>>> import numpy as np
>>> import numpy.linalg as la
>>> np.set_printoptions(precision=1, suppress=True, linewidth=100, floatmode="fixed")
>>> rnd = lambda a: np.round(a, 1) + 0
>>> r0 = np.array([3, -2, -8, 5, 4, -8, 2, 8, -5, -3])
>>> r1 = np.array([-2, 2, 3, 0, 3, 0, 0, -3, 3, -1, 1, 2, -2, 3, 0, -2])
>>> W0 = r0[:, None] + r1[None, :]
>>> W0
array([[  1,   5,   6,   3,   6,   3,   3,   0,   6,   2,   4,   5,   1,   6,   3,   1],
       [ -4,   0,   1,  -2,   1,  -2,  -2,  -5,   1,  -3,  -1,   0,  -4,   1,  -2,  -4],
       [-10,  -6,  -5,  -8,  -5,  -8,  -8, -11,  -5,  -9,  -7,  -6, -10,  -5,  -8, -10],
       [  3,   7,   8,   5,   8,   5,   5,   2,   8,   4,   6,   7,   3,   8,   5,   3],
       [  2,   6,   7,   4,   7,   4,   4,   1,   7,   3,   5,   6,   2,   7,   4,   2],
       [-10,  -6,  -5,  -8,  -5,  -8,  -8, -11,  -5,  -9,  -7,  -6, -10,  -5,  -8, -10],
       [  0,   4,   5,   2,   5,   2,   2,  -1,   5,   1,   3,   4,   0,   5,   2,   0],
       [  6,  10,  11,   8,  11,   8,   8,   5,  11,   7,   9,  10,   6,  11,   8,   6],
       [ -7,  -3,  -2,  -5,  -2,  -5,  -5,  -8,  -2,  -6,  -4,  -3,  -7,  -2,  -5,  -7],
       [ -5,  -1,   0,  -3,   0,  -3,  -3,  -6,   0,  -4,  -2,  -1,  -5,   0,  -3,  -5]])
>>> rk = la.matrix_rank(W0)
>>> rk
np.int64(2)
>>> null = la.svd(W0)[2][rk:].T
>>> np.allclose(W0 @ null, 0)
True
>>> [int(la.matrix_rank(np.delete(W0, i, axis=0))) for i in range(10)]
[2, 2, 2, 2, 2, 2, 2, 2, 2, 2]
>>> null.shape
(16, 14)
>>> [int(la.matrix_rank(W0[:i])) for i in range(1, len(W0) + 1)]
[1, 2, 2, 2, 2, 2, 2, 2, 2, 2]
>>> m1 = np.load("layer11.npy")
>>> m1
array([[ 0.0,  0.0,  6.0, -4.0, -9.0,  1.0,  1.0],
       [ 0.0,  0.0,  6.0, -7.0,  2.0, -2.0, -7.0],
       [ 6.0,  6.0,  0.0,  0.0,  0.0,  0.0,  0.0],
       [-4.0, -7.0,  0.0,  0.0,  0.0,  0.0,  0.0],
       [-9.0,  2.0,  0.0,  0.0,  0.0,  0.0,  0.0],
       [ 1.0, -2.0,  0.0,  0.0,  0.0,  0.0,  0.0],
       [ 1.0, -7.0,  0.0,  0.0,  0.0,  0.0,  0.0]])
>>> np.allclose(m1[:-1].T @ la.lstsq(m1[:-1].T, m1[-1])[0], m1[-1])
True
>>> try:
...     la.inv(m1)
... except la.LinAlgError as e:
...     print(e)
... 
Singular matrix
>>> rnd(m1 @ la.pinv(m1) @ m1)
array([[ 0.0,  0.0,  6.0, -4.0, -9.0,  1.0,  1.0],
       [ 0.0,  0.0,  6.0, -7.0,  2.0, -2.0, -7.0],
       [ 6.0,  6.0,  0.0,  0.0,  0.0,  0.0,  0.0],
       [-4.0, -7.0,  0.0,  0.0,  0.0,  0.0,  0.0],
       [-9.0,  2.0,  0.0,  0.0,  0.0,  0.0,  0.0],
       [ 1.0, -2.0,  0.0,  0.0,  0.0,  0.0,  0.0],
       [ 1.0, -7.0,  0.0,  0.0,  0.0,  0.0,  0.0]])
>>> la.lstsq(m1[:-1].T, m1[-1])[2]
np.int32(4)
>>> w, evecs = la.eigh(m1)
>>> vec = np.array([3, -2, 3, -3, -3, -1, 3])
>>> rnd(vec @ m1 @ vec / (vec @ vec)), rnd(w[0]), rnd(w[-1])
(np.float64(6.0), np.float64(-13.3), np.float64(13.3))
>>> rnd(la.eigvalsh(m1[1:, 1:]))
array([-11.9,   0.0,   0.0,   0.0,   0.0,  11.9])
>>> (np.sign(evecs[:, -1].round(6)) == np.sign(evecs[0, -1].round(6))).astype(int)
array([1, 1, 1, 0, 0, 0, 0])
>>> rng = np.random.default_rng(98055)
>>> th = rng.uniform(0, 2 * np.pi, 17)
>>> O, _ = la.qr(np.array([[1.0, 0.2], [0.1, -0.3], [-0.8, 0.3]]))
>>> data = 10 * np.c_[np.cos(th), np.sin(th)] @ O.T
>>> rnd(data)
array([[-5.6, -2.9,  7.8],
       [-7.9, -0.7,  6.1],
       [-0.6,  5.9, -8.1],
       [-3.5, -4.2,  8.4],
       [-0.1, -5.7,  8.2],
       [-2.3, -4.8,  8.5],
       [ 3.1, -6.3,  7.1],
       [-9.3,  2.2,  2.9],
       [ 5.1, -6.4,  5.8],
       [ 8.5, -5.0,  1.7],
       [-8.7,  0.6,  4.9],
       [ 3.7,  4.1, -8.3],
       [ 0.9,  5.4, -8.4],
       [ 0.5, -5.9,  8.1],
       [ 6.3, -6.2,  4.7],
       [-6.3,  6.2, -4.7],
       [ 9.1, -4.2,  0.1]])
>>> other = data + rng.integers(-2, 3, (17, 2)) @ rng.integers(-2, 3, (2, 3))
>>> rnd(other)
array([[ -2.6,  -7.9,   5.8],
       [ -6.9,  -2.7,   5.1],
       [  2.4,   1.9,  -9.1],
       [ -3.5,  -3.2,   9.4],
       [ -0.1,  -7.7,   6.2],
       [ -5.3,  -0.8,   9.5],
       [  4.1,  -9.3,   5.1],
       [ -9.3,   0.2,   0.9],
       [  1.1,  -0.4,   7.8],
       [  9.5,  -7.0,   0.7],
       [-11.7,   5.6,   6.9],
       [  2.7,   4.1,  -9.3],
       [  2.9,   2.4,  -9.4],
       [  3.5,  -9.9,   7.1],
       [  6.3,  -6.2,   4.7],
       [ -8.3,   9.2,  -3.7],
       [ 12.1,  -9.2,  -1.9]])
>>> rnd(np.abs(other - data).sum(axis=1))
array([10.0,  4.0,  8.0,  2.0,  4.0,  8.0,  6.0,  4.0, 12.0,  4.0, 10.0,  2.0,  6.0,  8.0,  0.0,
        6.0, 10.0])
